In [1]: import numpy as np

In [2]: import numpy.linalg as la

In [3]: np.set_printoptions(precision=1, suppress=True, linewidth=160)

In [4]: out = np.array([[0, 1, 1, -2, 0],
   ...:     [-2, -1, 1, 0, -2],
   ...:     [1, -2, -2, 2, 0],
   ...:     [0, -2, 0, 1, 1],
   ...:     [0, 1, 2, 1, 0]])

In [5]: feats = out + out.T

In [6]: feats
Out[6]: 
array([[ 0, -1,  2, -2,  0],
       [-1, -2, -1, -2, -1],
       [ 2, -1, -4,  2,  2],
       [-2, -2,  2,  2,  2],
       [ 0, -1,  2,  2,  0]])

In [7]: Uu, sv, vt = la.svd(feats, full_matrices=False)

In [8]: np.abs(Uu[:, 0]).round(6).argmax()
Out[8]: np.int64(2)

In [9]: (sv > 1e-8).sum()
Out[9]: np.int64(5)

In [10]: sv
Out[10]: array([6. , 5.1, 3.4, 1.7, 1.4])

In [11]: np.cumsum(sv ** 2) / np.sum(sv ** 2)
Out[11]: array([0.5, 0.8, 0.9, 1. , 1. ])

In [12]: print(np.allclose(Uu * sv @ vt, feats))
True

In [13]: print(sv / sv[0])
[1.  0.9 0.6 0.3 0.2]

In [14]: print(Uu.shape, sv.shape, vt.shape)
(5, 5) (5,) (5, 5)

In [15]: print(np.round(vt @ vt.T, 1) + 0)
[[1. 0. 0. 0. 0.]
 [0. 1. 0. 0. 0.]
 [0. 0. 1. 0. 0.]
 [0. 0. 0. 1. 0.]
 [0. 0. 0. 0. 1.]]

In [16]: print([round(float(la.det(feats[:i, :i])), 2) + 0 for i in range(1, 6)])
[0.0, -1.0, 16.0, 96.0, -256.0]

In [17]: np.all(la.eigvalsh(feats) > 0)
Out[17]: np.False_

In [18]: Q, r_ = la.qr(feats)

In [19]: abs(r_[0, 0]), round(la.norm(feats[:, 0]), 1)
Out[19]: (np.float64(3.0), np.float64(3.0))

In [20]: np.allclose(r_.T @ r_, feats.T @ feats)
Out[20]: True

In [21]: print(np.allclose(feats @ feats.T, feats.T @ feats))
True

In [22]: np.allclose(feats, feats.T)
Out[22]: True

In [23]: (feats + feats.T) / 2
Out[23]: 
array([[ 0., -1.,  2., -2.,  0.],
       [-1., -2., -1., -2., -1.],
       [ 2., -1., -4.,  2.,  2.],
       [-2., -2.,  2.,  2.,  2.],
       [ 0., -1.,  2.,  2.,  0.]])

In [24]: la.matrix_power(feats, 3)
Out[24]: 
array([[ -30,  -11,   64,  -42,  -22],
       [ -11,  -16,   -7,  -46,  -19],
       [  64,   -7, -146,   74,   56],
       [ -42,  -46,   74,   56,   38],
       [ -22,  -19,   56,   38,   18]])

In [25]: M = np.loadtxt("x.csv", delimiter=",")

In [26]: print(M)
[[1.1 2.  0.  0.  2.  0. ]
 [0.  0.1 0.  1.  2.  2. ]
 [2.  0.  0.1 2.  2.  1. ]
 [2.  0.  0.  2.1 2.  1. ]
 [2.  0.  2.  1.  2.1 0. ]
 [1.  2.  0.  0.  2.  0.1]]

In [27]: Q, V = la.qr(M[:, :2])[0], la.qr(M[:, 2:])[0]

In [28]: sv = la.svd(Q.T @ V, compute_uv=False)

In [29]: np.degrees(np.arccos(sv.clip(0, 1)))
Out[29]: array([0.9, 1.2])

In [30]: (sv > 0.9).sum()
Out[30]: np.int64(2)

In [31]: sv
Out[31]: array([1., 1.])

In [32]: vec = np.array([-2, 3, 1, 1, -3, -3])

In [33]: target = M @ vec

In [34]: target
Out[34]: array([ -2.2, -10.7, -10.9, -10.9,  -7.3,  -2.3])

In [35]: la.solve(M, target + M[:, 0])
Out[35]: array([-1.,  3.,  1.,  1., -3., -3.])

In [36]: np.round(la.solve(M.T, M[5]), 1) + 0
Out[36]: array([0., 0., 0., 0., 0., 1.])

In [37]: la.solve(M, M[:, 1])
Out[37]: array([ 0.,  1.,  0.,  0., -0., -0.])

In [38]: la.solve(M, -3 * target)
Out[38]: array([ 6., -9., -3., -3.,  9.,  9.])

In [39]: Uu, sv, vt = la.svd(M)

In [40]: np.argmax(sv[:-1] / (sv[1:] + 1e-6)) + 1
Out[40]: np.int64(4)

In [41]: out = Uu[:, :4] @ np.diag(sv[:4]) @ vt[:4]

In [42]: print(round(float(np.abs(M - out).max()), 1))
0.0

In [43]: out.round(1) + 0
Out[43]: 
array([[1.1, 2. , 0. , 0. , 2. , 0. ],
       [0. , 0.1, 0. , 1. , 2. , 2. ],
       [2. , 0. , 0.1, 2. , 2. , 1. ],
       [2. , 0. , 0. , 2.1, 2. , 1. ],
       [2. , 0. , 2. , 1. , 2.1, 0. ],
       [1. , 2. , 0. , 0. , 2. , 0.1]])

In [44]: (M - M.T) / 2
Out[44]: 
array([[ 0. ,  1. , -1. , -1. ,  0. , -0.5],
       [-1. ,  0. ,  0. ,  0.5,  1. ,  0. ],
       [ 1. ,  0. ,  0. ,  1. ,  0. ,  0.5],
       [ 1. , -0.5, -1. ,  0. ,  0.5,  0.5],
       [ 0. , -1. ,  0. , -0.5,  0. , -1. ],
       [ 0.5,  0. , -0.5, -0.5,  1. ,  0. ]])

In [45]: np.trace(M)
Out[45]: np.float64(5.6)

In [46]: (M + M.T) / 2
Out[46]: 
array([[1.1, 1. , 1. , 1. , 2. , 0.5],
       [1. , 0.1, 0. , 0.5, 1. , 2. ],
       [1. , 0. , 0.1, 1. , 2. , 0.5],
       [1. , 0.5, 1. , 2.1, 1.5, 0.5],
       [2. , 1. , 2. , 1.5, 2.1, 1. ],
       [0.5, 2. , 0.5, 0.5, 1. , 0.1]])

In [47]: M @ M
Out[47]: 
array([[ 5.2,  2.4,  4. ,  4. , 10.4,  4. ],
       [ 8. ,  4. ,  4. ,  4.2, 10.4,  1.4],
       [11.4,  6. ,  4. ,  6.4, 14.4,  2.2],
       [11.4,  6. ,  4. ,  6.4, 14.4,  2.2],
       [12.4,  4. ,  4.4,  8.2, 14.4,  3. ],
       [ 5.2,  2.4,  4. ,  4. , 10.4,  4. ]])

In [48]: np.allclose(M, M.T)
Out[48]: False

In [49]: round(la.det(M), 1)
Out[49]: np.float64(-0.1)

In [50]: np.sort(np.abs(la.eigvals(M)))
Out[50]: array([0.1, 0.1, 1. , 1.1, 1.1, 6.3])
